>>> import numpy as np
>>> np.set_printoptions(precision=3, suppress=True, linewidth=140, legacy="1.25")
>>> def tidy(a):
...     return np.round(a, 3) + 0
... 
>>> other = np.array([[-0.9], [0.5], [-0.7], [0.3], [-0.6], [0.1]])
>>> Z = np.array([[0.1, -1.4, -1.7]])
>>> E = other @ Z
>>> print(tidy(E))
[[-0.09  1.26  1.53]
 [ 0.05 -0.7  -0.85]
 [-0.07  0.98  1.19]
 [ 0.03 -0.42 -0.51]
 [-0.06  0.84  1.02]
 [ 0.01 -0.14 -0.17]]
>>> print(E[3] @ E[1])
0.729
>>> print(np.linalg.norm(E, axis=1).argmax())
0
>>> print(tidy(np.linalg.norm(E, 1)), tidy(np.linalg.norm(E, np.inf)))
5.27 2.88
>>> other = np.array([[3, 1, -1, 3], [0, -1, -1, -1], [-2, -3, -3, 2], [-3, 3, -1, 0]])
>>> data = np.triu(other)
>>> print(data)
[[ 3  1 -1  3]
 [ 0 -1 -1 -1]
 [ 0  0 -3  2]
 [ 0  0  0  0]]
>>> print((data - data.T) / 2)
[[ 0.   0.5 -0.5  1.5]
 [-0.5  0.  -0.5 -0.5]
 [ 0.5  0.5  0.   1. ]
 [-1.5  0.5 -1.   0. ]]
>>> assert data == data.T
Traceback (most recent call last):
  File "<python-input-14>", line 1, in <module>
    assert data == data.T
           ^^^^^^^^^^^^^^
ValueError: The truth value of an array with more than one element is ambiguous. Use a.any() or a.all()
>>> print(np.allclose(data @ data.T, data.T @ data))
False
>>> r = np.linalg.matrix_rank(data)
>>> print(r)
3
>>> ns = np.linalg.svd(data)[2][r:].T
>>> print(tidy(ns @ ns.T))
[[ 0.012  0.087 -0.035 -0.052]
 [ 0.087  0.65  -0.26  -0.39 ]
 [-0.035 -0.26   0.104  0.156]
 [-0.052 -0.39   0.156  0.234]]
>>> print([int(np.linalg.matrix_rank(np.delete(data, i, axis=0))) for i in range(4)])
[2, 2, 2, 3]
>>> print(np.prod(np.diag(data)), tidy(np.linalg.det(data)))
0 0.0
>>> print(np.linalg.matrix_power(data - np.diag(np.diag(data)), 4))
[[0 0 0 0]
 [0 0 0 0]
 [0 0 0 0]
 [0 0 0 0]]
>>> print(np.abs(np.diag(np.linalg.qr(data)[1])) > 1e-9)
[ True  True  True False]
>>> print(tidy(data @ np.linalg.pinv(data) @ data))
[[ 3.  1. -1.  3.]
 [ 0. -1. -1. -1.]
 [ 0.  0. -3.  2.]
 [ 0.  0.  0.  0.]]
>>> U, sigma, Vt = np.linalg.svd(data)
>>> V = Vt[:(sigma > 1e-8).sum()]
>>> rng = np.random.default_rng(943392)
>>> vec = data[2] + 4 * data[3] + rng.integers(2) * np.eye(4)[0]
>>> print(vec)
[ 1.  0. -3.  2.]
>>> print(tidy(np.diag(V.T @ V)))
[0.988 0.35  0.896 0.766]
>>> print(np.linalg.matrix_rank(np.vstack([data, vec])))
4
>>> print(np.allclose(V.T @ V @ vec, vec))
False
>>> other = np.array([[8, -2, -1, 3, -1],
...     [7, -8, 6, 3, -4],
...     [-5, -9, -1, -8, 9],
...     [-8, -9, 0, 1, 4],
...     [4, 3, -4, -6, 5]])
>>> A = other - other.T
>>> print(A)
[[  0  -9   4  11  -5]
 [  9   0  15  12  -7]
 [ -4 -15   0  -8  13]
 [-11 -12   8   0  10]
 [  5   7 -13 -10   0]]
>>> U, sigma, Vt = np.linalg.svd(A)
>>> V = Vt[:(sigma > 1e-8).sum()]
>>> vec = A[3] + -2 * A[1] + rng.integers(2) * np.eye(5)[0]
>>> print(vec)
[-29. -12. -22. -24.  24.]
>>> print(np.allclose(V.T @ V @ vec, vec))
True
>>> print(tidy(np.diag(V.T @ V)))
[0.966 0.947 0.928 0.639 0.52 ]
